$ python3 -q
>>> import numpy as np
>>> np.set_printoptions(suppress=True, linewidth=100)
>>> def tidy(a):
...     return np.round(a, 3) + 0
... 
>>> m1 = np.loadtxt("case14.csv", delimiter=",")
>>> print(m1)
[[ 0.  0. 11.  0. 23.]
 [ 0.  0.  5.  0.  9.]
 [ 0.  0.  5.  0.  9.]
 [ 0. 22.  0.  3. 29.]
 [10. 34.  0. 13. 35.]
 [ 8. 15.  0.  7. 24.]
 [10. 31.  0.  7. 42.]
 [ 4. 20.  0.  8. 23.]
 [ 4. 17.  0.  2. 30.]
 [ 0.  6.  0.  3. 11.]
 [ 7.  4.  0.  1. 22.]
 [ 0.  0.  5.  0.  9.]
 [ 9. 26.  0. 13. 26.]
 [ 0.  0.  5.  0.  9.]
 [15. 34.  0.  6. 52.]
 [10. 31.  0.  7. 42.]
 [ 5. 25.  0.  2. 39.]
 [ 4. 20.  0.  8. 23.]
 [ 3.  3.  0.  0. 35.]
 [12.  7.  0.  0. 32.]
 [ 0. 16.  0.  0. 43.]
 [14. 32.  0. 18. 29.]
 [12. 13.  0. 12. 18.]
 [ 8. 15.  0.  7. 24.]
 [ 9. 17.  0.  0. 47.]
 [ 4. 14.  0.  0. 37.]
 [ 0.  3.  0.  0. 18.]
 [13. 15.  0.  0. 41.]
 [10. 34.  0. 13. 35.]
 [ 0. 19.  0.  0. 36.]
 [13. 18.  0.  6. 34.]
 [ 0.  0.  0.  0. 25.]
 [ 0.  5.  0.  0. 41.]
 [10. 28.  0.  1. 49.]]
>>> gram = np.cov(m1, rowvar=False)
>>> print(np.median(m1, axis=0))
[ 4.5 15.5  0.   1.5 29.5]
>>> print(gram.shape)
(5, 5)
>>> print(np.argsort(-m1.std(axis=0).round(6), kind="stable"))
[4 1 0 3 2]
>>> print(tidy(m1.std(axis=0)))
[ 5.079 11.389  2.381  4.991 11.909]
>>> print(np.argwhere(np.triu(np.abs(np.corrcoef(m1.T)) > 0.8, 1)))
[]
>>> print(tidy(np.corrcoef(m1.T)))
[[ 1.     0.656 -0.43   0.592  0.499]
 [ 0.656  1.    -0.518  0.682  0.641]
 [-0.43  -0.518  1.    -0.309 -0.498]
 [ 0.592  0.682 -0.309  1.     0.044]
 [ 0.499  0.641 -0.498  0.044  1.   ]]
>>> print(tidy(np.polyfit(m1[:, 1], m1[:, 0], 1)))
[0.293 1.198]
>>> mat = np.load("dump.npy")
>>> print(mat)
[[20.282 19.849 10.756 -1.33  -2.065 18.517]
 [18.906 19.294  9.878 -0.976 -0.3   19.951]
 [19.884 20.341  9.069  0.378 -1.156 19.785]
 [18.826 17.979  8.179  0.362  0.881 19.739]
 [20.45  19.942  9.7   -0.689 -0.979 17.576]
 [20.793 19.047  8.071  0.349  0.841 19.492]
 [19.178 18.05  10.561  0.006 -1.059 18.673]
 [21.011 20.295  9.178 -0.454  0.755 20.203]
 [18.992 21.04   8.047  1.182 -0.16  21.064]
 [20.584 20.566 11.103  0.282 -0.52  19.623]
 [20.534 19.458  8.995 -0.488  0.604 20.261]
 [19.041 20.168  8.552 -1.168  0.463 20.119]
 [20.942 20.083  9.152 -0.966 -1.727 21.779]]
>>> cen = (mat - mat.mean(axis=0)) / mat.std(axis=0)
>>> print(tidy(cen.std(axis=0)))
[1. 1. 1. 1. 1. 1.]
>>> b = np.linalg.lstsq(np.delete(cen, 0, axis=1), cen[:, 0])[0]
>>> print(tidy(b))
[ 0.344  0.172 -0.168  0.1   -0.024]
>>> print(np.abs(b).argmax())
0
>>> print(np.linalg.cond(mat) > 100)
False
>>> print(round(np.log10(np.linalg.cond(mat))))
2
>>> J = np.loadtxt("w.csv", delimiter=",")
>>> print(J)
[[ -4.38  -22.317 -11.73   12.868  -7.894  -1.999  10.483]
 [ -7.672   2.038 -11.676  -8.5     3.314  -3.579   1.949]
 [ -2.098 -22.785  -9.644  11.608  -6.325  -2.091  10.631]
 [ -9.115   1.143 -13.551  -5.875   3.683  -2.924   0.997]
 [ -3.514 -21.64  -10.222  10.776  -4.544  -2.713   9.26 ]
 [ -7.3     3.308 -11.047  -7.275   1.766  -1.298   0.305]
 [ -5.924 -21.868 -11.294  12.405  -4.832  -3.135  10.305]
 [ -4.13  -20.852 -11.329  12.379  -5.983  -1.659   7.996]
 [ -9.663   1.281 -11.908  -7.938   3.371  -1.241  -0.85 ]
 [ -8.976   3.195 -10.757  -7.092   4.397  -2.036   0.794]
 [ -8.305   1.895 -10.656  -8.507   3.591  -2.585  -1.659]
 [ -7.544   3.961 -10.256  -7.825   1.462  -1.782  -0.801]
 [ -9.274   2.529 -11.883  -7.416   4.235  -0.948   0.437]
 [ -7.852   2.42  -12.682  -8.005   3.226  -0.356  -0.424]
 [ -8.79    2.984 -12.722  -9.425   3.06   -1.447  -2.226]
 [ -5.069 -21.355 -10.606  12.14   -7.121  -1.682  11.192]
 [ -4.425 -23.133 -12.664  13.505  -7.003  -2.317   8.65 ]
 [ -2.729 -21.903 -10.449  12.912  -6.106  -1.176   9.502]
 [ -4.971 -23.096 -11.071  13.304  -5.485  -1.927  10.218]
 [ -8.762   4.305 -12.182  -7.479   5.125  -1.754   1.225]
 [ -3.318 -22.348 -11.614  12.85   -5.639  -1.948  11.128]
 [ -3.998 -21.52  -10.221  12.957  -3.245  -1.36   10.037]
 [ -8.585   3.517 -12.775  -8.278   3.405  -1.096   0.079]
 [ -2.535 -24.083 -11.049  11.617  -6.77   -1.46    8.022]
 [ -7.651   3.808 -12.155  -6.878   2.793  -1.668   0.4  ]
 [ -3.836 -22.431 -10.377   9.188  -3.72   -1.432  10.073]
 [ -3.943 -21.215  -9.875  11.383  -5.899  -1.401  11.164]
 [ -4.561 -21.749 -10.543  13.138  -4.825  -1.107   9.595]]
>>> labels = J[:, 2] > np.median(J[:, 2])
>>> u = J[labels].mean(axis=0) - J[~labels].mean(axis=0)
>>> print(tidy((((J - J.mean(axis=0)) @ u > 0) == labels).mean()))
0.679
>>> print(np.argsort(-np.abs(u).round(6), kind="stable"))
[1 3 6 4 0 2 5]
>>> W0 = np.loadtxt("m.csv", delimiter=",")
>>> print(W0)
[[ 7.237  5.542  1.861 -1.476 -0.983]
 [-1.715  5.061 -1.113  4.561  2.019]
 [-0.859  6.392 -1.02   3.44   3.016]
 [ 7.493  5.054  2.059 -2.664 -0.103]
 [-1.288  5.551 -0.791  4.384  3.705]
 [ 5.735  5.797  1.63  -3.266 -1.702]
 [-1.158  2.782 -0.013  2.092  4.223]
 [-0.349  5.633 -0.169  5.958  2.835]
 [ 7.507  4.161  2.121 -4.496  0.237]
 [-1.339  4.492 -0.562  2.727  3.624]
 [-2.514  3.635 -0.66   3.904  4.704]
 [ 6.312  4.577  1.259 -3.552  0.926]
 [-3.191  4.585 -1.007  3.55   2.226]
 [-2.164  8.284 -1.044  2.261  3.252]
 [ 6.288  4.849  1.704 -1.816 -1.37 ]
 [ 6.086  5.647  2.763 -3.989 -0.33 ]
 [ 8.46   4.933  1.844 -4.074 -0.238]
 [ 4.522  4.36   1.526 -2.279 -2.672]
 [ 5.431  3.987  0.815 -2.902 -2.312]
 [-2.931  7.418 -0.724  3.904  3.066]
 [-1.585  5.494  0.711  3.809  1.544]
 [ 5.054  6.45   2.87  -0.481  1.022]
 [-3.748  6.065 -0.652  3.354  4.625]
 [-1.487  6.39  -0.766  1.81   2.176]
 [ 7.401  6.43   3.305 -1.786 -1.481]
 [ 7.274  3.851  3.046 -2.894  0.382]
 [ 8.547  4.028  1.392 -2.97  -1.561]
 [ 0.293  5.753 -0.008  2.581  3.8  ]
 [-1.694  5.175 -0.293  4.474  2.292]
 [-0.523  6.913 -0.204  3.657  4.207]
 [ 6.608  2.879  0.697 -0.501 -1.536]
 [ 8.264  5.934  2.022 -1.491 -0.398]
 [ 4.909  5.914  2.415 -2.967 -0.146]]
>>> hat = W0 @ np.linalg.solve(W0.T @ W0, W0.T)
>>> print(np.allclose(hat @ hat, hat))
True
>>> w1 = np.array([[-4, -5, -3, -3, -2],
...     [4, 2, -1, 1, 0],
...     [-5, 5, -1, -2, -5],
...     [3, -5, -5, 2, 2],
...     [2, 2, -1, -1, -2]])
>>> b = np.array([3, 1, 4, 3, 0])
>>> act = np.maximum(W0 @ w1 + b, 0)
>>> print(tidy((act > 0).mean(axis=0)))
[0.485 0.667 0.    0.485 0.424]
>>> print(np.linalg.matrix_rank(act))
4
>>> cent = np.array([[0, 3, -1], [2, 0, 0], [1, 2, 0], [-3, 1, -2], [1, 0, 0]])
>>> print((act @ cent).round(6).argmax(axis=1))
[0 1 1 0 1 0 1 1 0 1 1 0 1 1 0 0 0 0 0 1 1 0 1 1 0 0 0 1 1 1 0 0 0]
>>> dist = np.linalg.norm(W0[:, None] - W0[None], axis=-1)
>>> print(np.unravel_index(dist.round(6).argmax(), dist.shape))
(np.int64(22), np.int64(26))
>>> print(dist.shape)
(33, 33)
>>> print(tidy(dist[:5, :5]))
[[ 0.    11.605 10.711  1.59  11.663]
 [11.605  0.     2.183 12.311  1.844]
 [10.711  2.183  0.    11.314  1.52 ]
 [ 1.59  12.311 11.314  0.    12.233]
 [11.663  1.844  1.52  12.233  0.   ]]
>>> print(dist[13].round(6).argsort(kind="stable")[:4])
[13 19 23  2]
>>> feats = np.load("data.npy")
>>> print(feats)
[[0 0 1 0 0 0 0]
 [0 0 0 0 1 0 0]
 [1 0 0 0 0 0 0]
 [0 0 0 0 0 0 1]
 [0 1 0 0 0 0 0]
 [0 0 0 1 0 0 0]
 [0 0 0 0 0 1 0]]
>>> print(np.abs(feats).max())
1
>>> print(feats.shape)
(7, 7)
>>> print(feats.sum(axis=1))
[1 1 1 1 1 1 1]
>>> print(np.linalg.matrix_rank(feats))
7
>>> rng = np.random.default_rng(88)
>>> labels = rng.permutation(7)
>>> other = feats[:, labels] * rng.choice([-1, 1], 7)
>>> print(other)
[[ 0  0 -1  0  0  0  0]
 [ 0  0  0  0  0  0  1]
 [ 1  0  0  0  0  0  0]
 [ 0  0  0  0  0 -1  0]
 [ 0  0  0  1  0  0  0]
 [ 0  1  0  0  0  0  0]
 [ 0  0  0  0  1  0  0]]
>>> Uu, _, VT = np.linalg.svd(feats.T @ other)
>>> print(Uu @ VT)
[[ 1.  0.  0.  0.  0.  0.  0.]
 [ 0.  0.  0.  1.  0.  0.  0.]
 [ 0.  0. -1.  0.  0.  0.  0.]
 [ 0.  1.  0.  0.  0.  0.  0.]
 [ 0.  0.  0.  0.  0.  0.  1.]
 [ 0.  0.  0.  0.  1.  0.  0.]
 [ 0.  0.  0.  0.  0. -1.  0.]]
>>> print(tidy(np.linalg.lstsq(feats, other)[0]))
[[ 1.  0.  0.  0.  0.  0.  0.]
 [ 0.  0.  0.  1.  0.  0.  0.]
 [ 0.  0. -1.  0.  0.  0.  0.]
 [ 0.  1.  0.  0.  0.  0.  0.]
 [ 0.  0.  0.  0.  0.  0.  1.]
 [ 0.  0.  0.  0.  1.  0.  0.]
 [ 0.  0.  0.  0.  0. -1.  0.]]
